In [1]: import numpy as np

In [2]: np.set_printoptions(suppress=True, linewidth=100)

In [3]: mat = np.tanh(np.array([[-0.2, -0.5, -0.1],
   ...:     [-1.7, -0.5, -0.3],
   ...:     [1.5, -0.6, -0.8],
   ...:     [-1.0, -0.4, 1.1],
   ...:     [1.2, 0.1, -1.1],
   ...:     [-2.4, 0.7, -0.3],
   ...:     [-0.1, 0.1, -0.1],
   ...:     [-0.7, 0.7, 0.4],
   ...:     [0.8, -1.4, -0.8],
   ...:     [0.3, 0.7, -0.3]]) @ np.array([[1.1, 0.4, 1.6, 0.0], [0.0, -0.5, -0.7, 0.1], [1.6, -1.1, 1.5, 0.1]]))

In [4]: print(mat.round(3) + 0)
[[-0.363  0.273 -0.119 -0.06 ]
 [-0.982 -0.1   -0.993 -0.08 ]
 [ 0.354  0.945  0.925 -0.139]
 [ 0.578 -0.887  0.319  0.07 ]
 [-0.414  0.927  0.197 -0.1  ]
 [-0.996 -0.753 -1.     0.04 ]
 [-0.264  0.02  -0.363  0.   ]
 [-0.129 -0.789 -0.766  0.11 ]
 [-0.38   0.956  0.786 -0.217]
 [-0.149  0.1   -0.43   0.04 ]]

In [5]: J = np.load("arr.npy")

In [6]: J.round(3)
Out[6]: 
array([[ 0.   , -0.46 ,  0.085,  0.884],
       [ 0.76 , -0.239, -0.6  , -0.067],
       [-0.228,  0.659, -0.595,  0.4  ],
       [ 0.608,  0.545,  0.527,  0.233]])

In [7]: hat = np.triu(np.array([[-5, 2, 1, -1], [1, 0, 1, -4], [3, 2, 4, 4], [5, -5, 3, 0]]), 1) + np.eye(4)

In [8]: A2 = hat @ J @ np.linalg.inv(hat)

In [9]: round(float(np.linalg.det(A2)), 3)
Out[9]: -1.0

In [10]: print(np.round(np.poly(A2), 3) + 0)
[ 1.     0.601  0.    -0.601 -1.   ]

In [11]: round(np.trace(A2), 3), round(np.trace(J), 3)
Out[11]: (np.float64(-0.601), np.float64(-0.601))

In [12]: A2 = J / np.sqrt((J ** 2).mean(axis=1, keepdims=True))

In [13]: np.round(np.linalg.norm(A2, axis=1), 3)
Out[13]: array([2., 2., 2., 2.])

In [14]: np.linalg.matrix_rank(A2) == np.linalg.matrix_rank(J)
Out[14]: np.True_

In [15]: K = np.loadtxt("block5.csv", delimiter=",")

In [16]: K.round(3)
Out[16]: 
array([[-2.597,  0.118,  0.887, -0.478,  2.868],
       [-2.361, -1.676, -2.186, -0.735, -1.516],
       [ 1.653, -0.151, -2.006, -2.513,  1.705],
       [-0.944,  3.152,  0.147, -1.834, -1.336],
       [ 0.236, -1.794,  2.528, -2.356, -0.887]])

In [17]: rng = np.random.default_rng(35)

In [18]: labels = rng.permutation(5)

In [19]: labels
Out[19]: array([1, 2, 0, 3, 4])

In [20]: A2 = K[labels][:, labels]

In [21]: np.round(np.linalg.det(A2), 3), round(np.linalg.det(K[labels]), 3)
Out[21]: (np.float64(1024.0), np.float64(1024.0))

In [22]: round(np.trace(A2), 3)
Out[22]: np.float64(-9.001)

In [23]: hat = np.triu(np.array([[6, 0, 9, -4, -7],
    ...:     [-8, -5, 8, 1, -8],
    ...:     [4, 7, 1, 8, -9],
    ...:     [3, -3, -2, 4, 1],
    ...:     [-5, 1, 0, 1, -6]]), 1) + np.eye(5)

In [24]: A2 = hat @ K @ np.linalg.inv(hat)

In [25]: np.round(np.poly(A2), 3)
Out[25]: array([    1.   ,     9.001,    21.503,   -86.013,  -576.036, -1024.   ])

In [26]: print(round(float(np.linalg.det(A2)), 3))
1024.0

In [27]: theta = np.radians(135)

In [28]: R = np.eye(5)

In [29]: R[0, 0] = R[2, 2] = np.cos(theta)

In [30]: R[0, 2], R[2, 0] = -np.sin(theta), np.sin(theta)

In [31]: R.round(3)
Out[31]: 
array([[-0.707,  0.   , -0.707,  0.   ,  0.   ],
       [ 0.   ,  1.   ,  0.   ,  0.   ,  0.   ],
       [ 0.707,  0.   , -0.707,  0.   ,  0.   ],
       [ 0.   ,  0.   ,  0.   ,  1.   ,  0.   ],
       [ 0.   ,  0.   ,  0.   ,  0.   ,  1.   ]])

In [32]: A2 = K @ R.T

In [33]: np.allclose(K @ K.T, A2 @ A2.T)
Out[33]: True

In [34]: np.round(np.linalg.svd(K, compute_uv=False), 3), np.round(np.linalg.svd(A2, compute_uv=False), 3)
Out[34]: (array([4., 4., 4., 4., 4.]), array([4., 4., 4., 4., 4.]))

In [35]: round(float(np.linalg.norm(J[1], 1)), 3), round(float(np.linalg.norm(J[1], np.inf)), 3)
Out[35]: (1.666, 0.76)

In [36]: print(round(np.linalg.norm(J, "nuc"), 3))
4.0

In [37]: np.round(np.linalg.norm(J, 1), 3), np.round(np.linalg.norm(J, np.inf), 3)
Out[37]: (np.float64(1.903), np.float64(1.914))

In [38]: print(np.round(J[1] @ J[0], 3))
0.0

In [39]: np.round(np.linalg.norm(J, axis=0), 3)
Out[39]: array([1., 1., 1., 1.])

In [40]: np.round(np.linalg.norm(J, axis=1), 3)
Out[40]: array([1., 1., 1., 1.])

In [41]: np.round(np.linalg.norm(J[1] - J[0]), 3)
Out[41]: np.float64(1.414)

In [42]: X = np.loadtxt("case17.csv", delimiter=",")

In [43]: X
Out[43]: 
array([[ 1.,  0., -2., -1., -2.],
       [ 0.,  0.,  0.,  0., -1.],
       [-2.,  2., -2., -1.,  1.],
       [-1.,  3., -1.,  0.,  3.],
       [-3.,  5.,  0., -2.,  2.],
       [-1.,  6., -2., -1.,  2.],
       [-2.,  8., -2., -2.,  0.],
       [-1.,  6.,  0., -1.,  2.],
       [ 0.,  6.,  1.,  1.,  3.],
       [-2.,  5.,  3.,  2.,  3.],
       [-4.,  7.,  5.,  2.,  3.],
       [-6.,  9.,  5.,  0.,  1.]])

In [44]: A2 = np.c_[X[:, :2] @ np.array([[4, 1], [1, 8]]), np.array([1, 3, 2, -3, 1, 4, 3, -1, 2, -1, 2, -2])]

In [45]: print(A2)
[[  4.   1.   1.]
 [  0.   0.   3.]
 [ -6.  14.   2.]
 [ -1.  23.  -3.]
 [ -7.  37.   1.]
 [  2.  47.   4.]
 [  0.  62.   3.]
 [  2.  47.  -1.]
 [  6.  48.   2.]
 [ -3.  38.  -1.]
 [ -9.  52.   2.]
 [-15.  66.  -2.]]

In [46]: np.linalg.matrix_rank(A2)
Out[46]: np.int64(3)

In [47]: np.round(np.linalg.norm(np.linalg.qr(X)[0].T @ A2, axis=0) ** 2 / ((A2 ** 2).sum(axis=0) + 1e-12), 3)
Out[47]: array([1.  , 1.  , 0.38])

In [48]: np.linalg.matrix_rank(np.c_[X, A2])
Out[48]: np.int64(6)
